>>> import numpy as np
>>> import numpy.linalg as la
>>> np.set_printoptions(precision=2, suppress=True, linewidth=200, sign=" ")
>>> A = np.load("layer2.npy")
>>> print(A.round(2) + 0)
[[-0.07  0.16 -0.17 -0.06  0.53 -0.52  0.3  -0.05 -0.15  0.05  0.43 -0.29]
 [-0.45 -0.07 -0.15 -0.6  -0.05 -0.16 -0.06 -0.05 -0.27  0.18 -0.05  0.51]
 [-0.02 -0.13 -0.25  0.07 -0.08  0.31  0.56  0.01 -0.37 -0.58  0.07  0.14]
 [-0.02  0.07  0.07 -0.37  0.41  0.02  0.    0.42  0.5  -0.46 -0.2   0.06]
 [ 0.14  0.38  0.7  -0.15 -0.07  0.08  0.41  0.23 -0.2   0.21  0.05  0.12]
 [ 0.57 -0.03 -0.19 -0.15  0.09  0.22 -0.13  0.03  0.13  0.11  0.58  0.42]
 [ 0.26  0.28 -0.23  0.13  0.33  0.07 -0.32  0.34 -0.56  0.06 -0.37  0.05]
 [ 0.36 -0.05 -0.14 -0.42  0.17  0.23  0.29 -0.47  0.05  0.23 -0.41 -0.25]
 [ 0.19 -0.11  0.45 -0.11  0.14 -0.2  -0.37 -0.47 -0.28 -0.49  0.03  0.05]
 [ 0.07  0.69 -0.21  0.18 -0.16 -0.25  0.09 -0.34  0.24 -0.16 -0.17  0.35]
 [ 0.43 -0.16 -0.13 -0.25 -0.51 -0.54  0.07  0.3  -0.06 -0.12 -0.11 -0.15]
 [ 0.14 -0.47  0.13  0.38  0.29 -0.31  0.27  0.    0.1   0.17 -0.29  0.47]]
>>> w1 = np.array([[2, 1, -5],
...     [0, 5, -4],
...     [-4, -4, -4],
...     [-4, -1, 3],
...     [1, -4, -1],
...     [3, -2, -5],
...     [-3, -1, -1],
...     [5, -4, -3],
...     [-2, -2, 0],
...     [0, 0, -2],
...     [4, 3, -1],
...     [2, 2, -3]])
>>> coef = np.array([0, -2, 2])
>>> hid = np.maximum(A @ w1 + coef, 0)
>>> print((hid > 0).mean(axis=0))
[ 0.5   0.25  0.67]
>>> print((hid > 0).astype(int))
[[ 0  0  1]
 [ 1  1  1]
 [ 1  0  1]
 [ 1  0  0]
 [ 0  0  0]
 [ 1  1  0]
 [ 1  0  0]
 [ 0  0  1]
 [ 0  0  1]
 [ 0  1  1]
 [ 1  0  1]
 [ 0  0  1]]
>>> C = np.array([[1, 2], [1, 0], [2, 2]])
>>> print((hid @ C).round(6).argmax(axis=1))
[ 0  1  1  1  0  1  1  0  0  0  1  0]
>>> J = np.abs(np.array([[0, 0, 3, 0, 3, 2],
...     [1, 2, 3, 2, 3, 0],
...     [1, 0, 0, 1, 3, 2],
...     [0, 3, 3, 0, 2, 3],
...     [1, 2, 3, 0, 0, 3],
...     [2, 3, 1, 0, 2, 1]])) + np.eye(6)
>>> J = J / J.sum(axis=1, keepdims=True)
>>> print(J)
[[ 0.11  0.    0.33  0.    0.33  0.22]
 [ 0.08  0.25  0.25  0.17  0.25  0.  ]
 [ 0.12  0.    0.12  0.12  0.38  0.25]
 [ 0.    0.25  0.25  0.08  0.17  0.25]
 [ 0.1   0.2   0.3   0.    0.1   0.3 ]
 [ 0.2   0.3   0.1   0.    0.2   0.2 ]]
>>> # a transition matrix
>>> vec = np.array([-5, 5, 0, 3, 2, -5])
>>> rhs = J @ vec
>>> coef, lr = np.zeros(6), 1 / la.norm(J, 2) ** 2
>>> for i in range(10):
...     coef -= lr * J.T @ (J @ coef - rhs)
...     if i % 2 == 0: print(i, round(la.norm(J @ coef - rhs), 2))
... 
0 2.24
2 1.92
4 1.65
6 1.43
8 1.25
>>> print(coef)
[-0.8   2.69  0.2   1.92 -0.11 -2.76]
>>> print(np.round(la.cond(J), 2))
19.72
